$ python -q
>>> import numpy as np
>>> np.set_printoptions(precision=1, suppress=True, linewidth=120)
>>> W0 = np.load("case11.npy")
>>> W0
array([[  3.1,   2.2,  -0.4],
       [ -2.1,   2.5,   0. ],
       [  2.5,  -1.1,  -0.6],
       [ -4.4,   0.3,  -2.6],
       [  0.9,  -3.4,  -0.7],
       [-12.7,  -5. ,  -0.3],
       [ -9.4,   0. ,  -0.5],
       [-10.2,  -0.9,   1.4],
       [-12.4,   0.2,  -2.7],
       [  2.1,   3. ,  -0.2],
       [ -3.9,   1.2,  -1.2],
       [  6.6,  -1.1,  -1.4],
       [ -0.8,   0. ,   0.9],
       [ -5.4,   4.8,   0.6],
       [ -1.6,  -3.4,  -1.1],
       [  4.2,  -1. ,   0.5],
       [ -7.8,  -2.3,  -1.1],
       [ -0.5,   2.7,   1. ],
       [  3.1,  -1.2,  -1.8],
       [  6.5,   0.7,   0.1],
       [  6.7,  -0.6,   1.4],
       [ -2.2,  -1.7,  -0.8],
       [  6.7,   4.3,  -2.6]])
>>> Xs = W0 - W0.mean(axis=0)
>>> vecs = np.linalg.svd(Xs)[2][:1]
>>> A2 = Xs - Xs @ vecs.T @ vecs
>>> np.round(np.linalg.norm(A2) / np.linalg.norm(Xs), 1)
np.float64(0.4)
>>> np.linalg.norm(A2, axis=1).round(6).argmax()
np.int64(13)
>>> rng = np.random.default_rng(54)
>>> data = (rng.random((4, 4)) < 0.3) + np.eye(4)
>>> data /= data.sum(axis=1, keepdims=True)
>>> data
array([[0.7, 0. , 0.3, 0. ],
       [0.3, 0.3, 0. , 0.3],
       [0. , 0. , 1. , 0. ],
       [0.3, 0.3, 0. , 0.3]])
>>> # a transition matrix
>>> np.linalg.lstsq(data[:-1].T, data[-1])[2]
np.int32(3)
>>> np.abs(np.diag(np.linalg.qr(data)[1])) > 1e-9
array([ True,  True,  True, False])
>>> np.allclose(data[:-1].T @ np.linalg.lstsq(data[:-1].T, data[-1])[0], data[-1])
True
>>> def softmax(z):
...     e = np.exp(z - z.max(axis=-1, keepdims=True))
...     return e / e.sum(axis=-1, keepdims=True)
... 
>>> softmax(data).sum(axis=1)
array([1., 1., 1., 1.])
>>> softmax(data[2])
array([0.2, 0.2, 0.5, 0.2])
>>> scores = data @ data.T / np.sqrt(4)
>>> softmax(scores + np.triu(np.full(scores.shape, -np.inf), 1))
array([[1. , 0. , 0. , 0. ],
       [0.5, 0.5, 0. , 0. ],
       [0.3, 0.3, 0.4, 0. ],
       [0.2, 0.3, 0.2, 0.3]])
>>> softmax(scores).round(6).argmax(axis=1)
array([0, 1, 2, 1])
>>> feats = np.loadtxt("arr.csv", delimiter=",")
>>> feats
array([[-1.9, -2.8,  2.6],
       [-2. , -2.9,  2.3],
       [-1.5, -2.3,  1.8],
       [-2.2, -2.9,  2. ],
       [-2. , -3.4,  1.9],
       [-1.8, -3. ,  1.7],
       [-1.8, -3.1,  1.8],
       [-2.6, -2.8,  1.7],
       [-2.3, -2.5,  1.7],
       [-1.7, -2.8,  2.3],
       [-1.7, -2.8,  2. ],
       [ 1.4, -0.8,  0.8],
       [ 1.3, -1. ,  1.3],
       [ 0.6, -0.8,  0.9],
       [ 1. , -0.9,  1. ],
       [ 0.9, -0.7,  1.1],
       [ 0.9, -0.3,  1.1],
       [ 1.3, -1.1,  1.1],
       [ 0.7, -0.9,  1.3],
       [ 0.9, -1.1,  1.1],
       [ 1.5, -1.5,  1.2],
       [ 1.8, -0.9,  1.2]])
>>> x = np.array([0, 3, 1])
>>> rhs = feats @ x
>>> np.round(np.linalg.lstsq(feats, rhs)[0], 1) + 0
array([0., 3., 1.])
>>> np.round(np.linalg.pinv(feats) @ feats, 1) + 0
array([[1., 0., 0.],
       [0., 1., 0.],
       [0., 0., 1.]])
>>> rhs
array([-5.8, -6.4, -5.1, -6.7, -8.3, -7.3, -7.5, -6.7, -5.8, -6.1, -6.4, -1.6, -1.7, -1.5, -1.7, -1. ,  0.2, -2.2,
       -1.4, -2.2, -3.3, -1.5])
>>> np.round(np.linalg.solve(feats.T @ feats, feats.T @ rhs), 1) + 0
array([0., 3., 1.])
>>> rhs = rhs + 0.1 * rng.normal(size=22)
>>> rhs
array([-6. , -6.3, -5.2, -6.6, -8.2, -7.4, -7.4, -6.7, -5.8, -6. , -6.2, -1.5, -1.7, -1.5, -1.8, -0.9,  0.2, -2.3,
       -1.5, -2.3, -3.4, -1.5])
>>> beta, *_ = np.linalg.lstsq(feats, rhs)
>>> beta.round()
array([0., 3., 1.])
>>> beta.round(1) + 0
array([0., 3., 1.])
>>> [round(float(np.linalg.norm(np.linalg.solve(feats.T @ feats + lam * np.eye(3), feats.T @ rhs))), 2) for lam in (0, 1, 10, 100)]
[3.11, 2.21, 1.62, 1.08]
>>> A2 = np.c_[feats[:, :2] @ np.array([[4, 6], [5, 9]]), np.array([-3, 0, 2, -3, 2, 0, 3, 1, -2, -3, -1, -3, 1, 2, 2, 3, 3, 2, 3, 2, -1, -3])]
>>> A2
array([[-21.6, -36.6,  -3. ],
       [-22.5, -38.1,   0. ],
       [-17.5, -29.7,   2. ],
       [-23.3, -39.3,  -3. ],
       [-25. , -42.6,   2. ],
       [-22.2, -37.8,   0. ],
       [-22.7, -38.7,   3. ],
       [-24.4, -40.8,   1. ],
       [-21.7, -36.3,  -2. ],
       [-20.8, -35.4,  -3. ],
       [-20.8, -35.4,  -1. ],
       [  1.6,   1.2,  -3. ],
       [  0.2,  -1.2,   1. ],
       [ -1.6,  -3.6,   2. ],
       [ -0.5,  -2.1,   2. ],
       [  0.1,  -0.9,   3. ],
       [  2.1,   2.7,   3. ],
       [ -0.3,  -2.1,   2. ],
       [ -1.7,  -3.9,   3. ],
       [ -1.9,  -4.5,   2. ],
       [ -1.5,  -4.5,  -1. ],
       [  2.7,   2.7,  -3. ]])
>>> np.linalg.matrix_rank(np.c_[feats, A2])
np.int64(4)
>>> np.round(np.linalg.lstsq(feats, A2[:, 0])[0], 1) + 0
array([4., 5., 0.])
>>> np.round(np.linalg.norm(A2 - feats @ np.linalg.lstsq(feats, A2)[0], axis=0), 1) + 0
array([ 0. ,  0. , 10.4])
>>> np.round(np.linalg.norm(np.linalg.qr(feats)[0].T @ A2, axis=0) ** 2 / ((A2 ** 2).sum(axis=0) + 1e-12), 1) + 0
array([1., 1., 0.])
>>> np.linalg.matrix_rank(A2)
np.int64(3)
>>> labels = feats[:, 1] > np.median(feats[:, 1])
>>> r0 = feats[labels].mean(axis=0) - feats[~labels].mean(axis=0)
>>> np.argsort(-np.abs(r0).round(6), kind="stable")
array([0, 1, 2])
>>> r0
array([ 3.1,  1.9, -0.9])
>>> (((feats - feats.mean(axis=0)) @ r0 > 0) == labels).mean()
np.float64(1.0)
>>> W2 = np.array([[1.1, -0.1, -0.7]])
>>> A = np.array([[-1], [2], [-2], [0], [2], [-1], [2], [1], [1], [0]]) @ W2 + 0.1 * rng.normal(size=(10, 3))
>>> A.round(1) + 0
array([[-1.2,  0. ,  0.6],
       [ 2.1, -0.3, -1.3],
       [-2. ,  0.2,  1.4],
       [ 0. ,  0.1, -0.1],
       [ 2.2, -0.1, -1.5],
       [-1.1,  0.1,  0.6],
       [ 2.3, -0.2, -1.3],
       [ 1.1, -0.2, -0.8],
       [ 1. ,  0. , -0.7],
       [ 0.2,  0. ,  0. ]])
>>> Xs = (A - A.mean(axis=0)) / A.std(axis=0)
>>> Xs.std(axis=0)
array([1., 1., 1.])
>>> np.argwhere(np.abs(Xs) > 2)
array([], shape=(0, 2), dtype=int64)
>>> beta = np.linalg.lstsq(np.delete(Xs, 2, axis=1), Xs[:, 2])[0]
>>> np.abs(beta).argmax()
np.int64(0)
>>> beta.round(1) + 0
array([-1.,  0.])
>>> D = np.linalg.norm(A[:, None] - A[None], axis=-1)
>>> D[:5, :5]
array([[0. , 3.8, 1.2, 1.4, 4. ],
       [3.8, 0. , 5. , 2.5, 0.3],
       [1.2, 5. , 0. , 2.5, 5.2],
       [1.4, 2.5, 2.5, 0. , 2.6],
       [4. , 0.3, 5.2, 2.6, 0. ]])
>>> np.linalg.norm(A, axis=1)
array([1.3, 2.5, 2.5, 0.1, 2.7, 1.3, 2.6, 1.4, 1.2, 0.2])
>>> np.linalg.norm(A - A.mean(axis=0), axis=1)
array([1.9, 2. , 3. , 0.5, 2.1, 1.8, 2.1, 0.8, 0.7, 0.5])
>>> x = np.array([3, -7, 1])
>>> rhs = A @ x
>>> rhs
array([-2.8,  7.1, -6. , -0.6,  5.5, -3.3,  7.2,  3.6,  2.4,  0.5])
>>> np.linalg.solve(A.T @ A, A.T @ rhs)
array([ 3., -7.,  1.])
>>> rhs = rhs + 0.1 * rng.normal(size=10)
>>> rhs
array([-2.8,  7. , -5.9, -0.5,  5.5, -3.3,  7.2,  3.7,  2.5,  0.6])
>>> beta, *_ = np.linalg.lstsq(A, rhs)
>>> [round(float(np.linalg.norm(np.linalg.solve(A.T @ A + lam * np.eye(3), A.T @ rhs))), 2) for lam in (0, 1, 10, 100)]
[7.64, 2.45, 1.89, 0.61]
>>> beta.round()
array([ 3., -7.,  1.])
>>> round(np.linalg.norm(rhs - A @ beta), 1)
np.float64(0.2)
>>> W2 = A[[1, 8]].astype(float)
>>> for _ in range(5):
...     labels = np.linalg.norm(A[:, None] - W2, axis=-1).argmin(axis=1)
...     W2 = np.array([A[labels == j].mean(axis=0) for j in range(2)])
... 
>>> labels
array([1, 0, 1, 1, 0, 1, 0, 0, 0, 1])
>>> np.bincount(labels)
array([5, 5])
>>> W2
array([[ 1.7, -0.2, -1.1],
       [-0.8,  0.1,  0.5]])
>>> left, sigma, Vh = np.linalg.svd(A)
>>> np.argmax(sigma[:-1] / (sigma[1:] + 1e-6)) + 1
np.int64(1)
>>> A2 = left[:, :1] @ np.diag(sigma[:1]) @ Vh[:1]
>>> round(np.linalg.norm(A - A2) / np.linalg.norm(A), 1)
np.float64(0.1)
>>> round(float(np.abs(A - A2).max()), 1)
0.1
>>> A2.round(1) + 0
array([[-1.1,  0.1,  0.7],
       [ 2.1, -0.2, -1.3],
       [-2.1,  0.2,  1.3],
       [ 0. ,  0. ,  0. ],
       [ 2.2, -0.2, -1.4],
       [-1.1,  0.1,  0.7],
       [ 2.2, -0.2, -1.4],
       [ 1.1, -0.1, -0.7],
       [ 1. , -0.1, -0.7],
       [ 0.1,  0. , -0.1]])
>>> np.linalg.matrix_rank(A, rtol=0.05)
np.int64(2)
>>> round(np.linalg.norm(A - A2, 2), 1), np.round(sigma[1], 1)
(np.float64(0.3), np.float64(0.3))
>>> np.linalg.matrix_rank(A2)
np.int64(1)
>>> K = np.load("x.npy")
>>> K
array([[ 0.9, -7. , -0.6],
       [ 1.3,  3.5,  2.1],
       [ 0.6, -4. , -0.5],
       [-0.8, -2.5,  1.7]])
>>> # column 1 dominates
>>> A2 = np.c_[K[:, :2] @ np.array([[0, -1], [-3, 3]]), np.array([5, 7, 7, 3])]
>>> A2
array([[ 21. , -21.9,   5. ],
       [-10.5,   9.2,   7. ],
       [ 12. , -12.6,   7. ],
       [  7.5,  -6.7,   3. ]])
>>> np.round(np.linalg.norm(A2 - K @ np.linalg.lstsq(K, A2)[0], axis=0), 1) + 0
array([0. , 0. , 3.6])
>>> np.linalg.matrix_rank(np.c_[K, A2])
np.int64(4)
>>> np.linalg.matrix_rank(A2)
np.int64(3)
>>> x = np.array([1, 4, 0])
>>> rhs = K @ x
>>> np.round(np.linalg.pinv(K) @ K, 1) + 0
array([[1., 0., 0.],
       [0., 1., 0.],
       [0., 0., 1.]])
>>> np.round(np.linalg.solve(K.T @ K, K.T @ rhs), 1) + 0
array([1., 4., 0.])
>>> rhs = rhs + 0.3 * rng.normal(size=4)
>>> rhs
array([-26.7,  15.3, -15.5, -10.9])
>>> beta, *_ = np.linalg.lstsq(K, rhs)
>>> [round(float(np.linalg.norm(np.linalg.solve(K.T @ K + lam * np.eye(3), K.T @ rhs))), 2) for lam in (0, 1, 10, 100)]
[4.12, 4.0, 3.52, 1.8]
>>> beta.round(1) + 0
array([1.1, 4. , 0. ])
>>> beta.round()
array([ 1.,  4., -0.])
>>> t3 = np.stack([feats, -2 * feats, feats[::-1]])
>>> (t3 @ feats.T).shape
(3, 22, 22)
>>> np.linalg.norm(t3, axis=(1, 2))
array([14.7, 29.4, 14.7])
>>> np.linalg.matrix_rank(t3)
array([3, 3, 3])
>>> np.linalg.matrix_rank(t3.reshape(3, -1))
np.int64(2)
>>> t3.sum(axis=0)
array([[ 3.7,  1.9, -1.4],
       [ 3.5,  1.4, -1.1],
       [ 2.4,  1.2, -0.7],
       [ 2.9,  2. , -0.7],
       [ 3.3,  2.3, -0.8],
       [ 2.7,  2.7, -0.6],
       [ 2.7,  2.4, -0.7],
       [ 3.6,  1.9, -0.7],
       [ 2.9,  1.7, -0.8],
       [ 3. ,  1.8, -1. ],
       [ 3.1,  2. , -1.2],
       [-3.1, -2. ,  1.2],
       [-3. , -1.8,  1. ],
       [-2.9, -1.7,  0.8],
       [-3.6, -1.9,  0.7],
       [-2.7, -2.4,  0.7],
       [-2.7, -2.7,  0.6],
       [-3.3, -2.3,  0.8],
       [-2.9, -2. ,  0.7],
       [-2.4, -1.2,  0.7],
       [-3.5, -1.4,  1.1],
       [-3.7, -1.9,  1.4]])
>>> M = np.array([[0, 1, 0, 0], [1, 0, 0, 0], [0, 0, 1, 0], [0, 0, 0, 1]])
>>> M
array([[0, 1, 0, 0],
       [1, 0, 0, 0],
       [0, 0, 1, 0],
       [0, 0, 0, 1]])
>>> np.sort(np.abs(np.linalg.eigvals(M)))[::-1]
array([1., 1., 1., 1.])
>>> np.linalg.matrix_power(M, 100)
array([[1, 0, 0, 0],
       [0, 1, 0, 0],
       [0, 0, 1, 0],
       [0, 0, 0, 1]])
>>> M.sum(axis=1)
array([1, 1, 1, 1])
>>> pr = np.eye(4)[1]
>>> for _ in range(7):
...     pr = pr @ M
...     print(pr.round(1))
... 
[1. 0. 0. 0.]
[0. 1. 0. 0.]
[1. 0. 0. 0.]
[0. 1. 0. 0.]
[1. 0. 0. 0.]
[0. 1. 0. 0.]
[1. 0. 0. 0.]
>>> cov = M.T @ M
>>> np.linalg.svd(M, compute_uv=False) ** 2
array([1., 1., 1., 1.])
>>> np.allclose(cov, cov.T)
True
>>> cov
array([[1, 0, 0, 0],
       [0, 1, 0, 0],
       [0, 0, 1, 0],
       [0, 0, 0, 1]])
>>> np.linalg.eigvalsh(cov)[::-1]
array([1., 1., 1., 1.])
>>> np.diag(cov)
array([1, 1, 1, 1])
>>> np.linalg.matrix_rank(cov)
np.int64(4)
>>> arr = np.load("m.npy")
>>> arr
array([[ -6. ,  -1.1,  -0.1],
       [-12. ,   1.1,   0.2],
       [-42. ,   0.3,   1.6]])
>>> # column 0 is much longer than the rest
>>> A2 = arr / np.sqrt((arr ** 2).mean(axis=1, keepdims=True))
>>> np.linalg.matrix_rank(arr - arr.mean(axis=1, keepdims=True))
np.int64(2)
>>> np.linalg.matrix_rank(A2) == np.linalg.matrix_rank(arr)
np.True_
>>> np.linalg.norm(A2, axis=1)
array([1.7, 1.7, 1.7])
>>> arr - arr.mean(axis=1, keepdims=True)
array([[ -3.6,   1.3,   2.3],
       [ -8.4,   4.7,   3.8],
       [-28.6,  13.7,  15. ]])
>>> r0 = np.array([2, 0, 1])
>>> A2 = arr + np.outer(r0, np.eye(3)[0])
>>> np.linalg.matrix_rank(A2 - arr)
np.int64(1)
>>> round(float(np.linalg.det(A2) / np.linalg.det(arr)), 1), round(float(1 + np.linalg.solve(arr, r0)[0]), 1)
(0.9, 0.9)
>>> A2 = M + rng.integers(-2, 3, (4, 1)) @ rng.integers(-2, 3, (1, 4))
>>> A2
array([[ 0,  1,  0,  0],
       [ 1,  0,  0,  0],
       [ 2, -4,  5, -4],
       [ 0,  0,  0,  1]])
>>> np.abs(A2 - M).sum(axis=1)
array([ 0,  0, 14,  0])
>>> F = np.loadtxt("a.csv", delimiter=",")
>>> F
array([[0., 0., 3.],
       [0., 0., 3.],
       [3., 3., 0.]])
>>> evals, vecs = np.linalg.eigh(F)
>>> np.linalg.eigvalsh(F + 3 * np.eye(3))
array([-1.2,  3. ,  7.2])
>>> np.round(vecs.T @ vecs, 1) + 0
array([[1., 0., 0.],
       [0., 1., 0.],
       [0., 0., 1.]])
>>> evals.round(1) + 0
array([-4.2,  0. ,  4.2])
>>> (evals > 1e-8).sum(), (evals < -1e-8).sum()
(np.int64(1), np.int64(1))
>>> np.unique(evals.round(6) + 0, return_counts=True)[1]
array([1, 1, 1])
>>> np.abs(vecs[:, -1])
array([0.5, 0.5, 0.7])
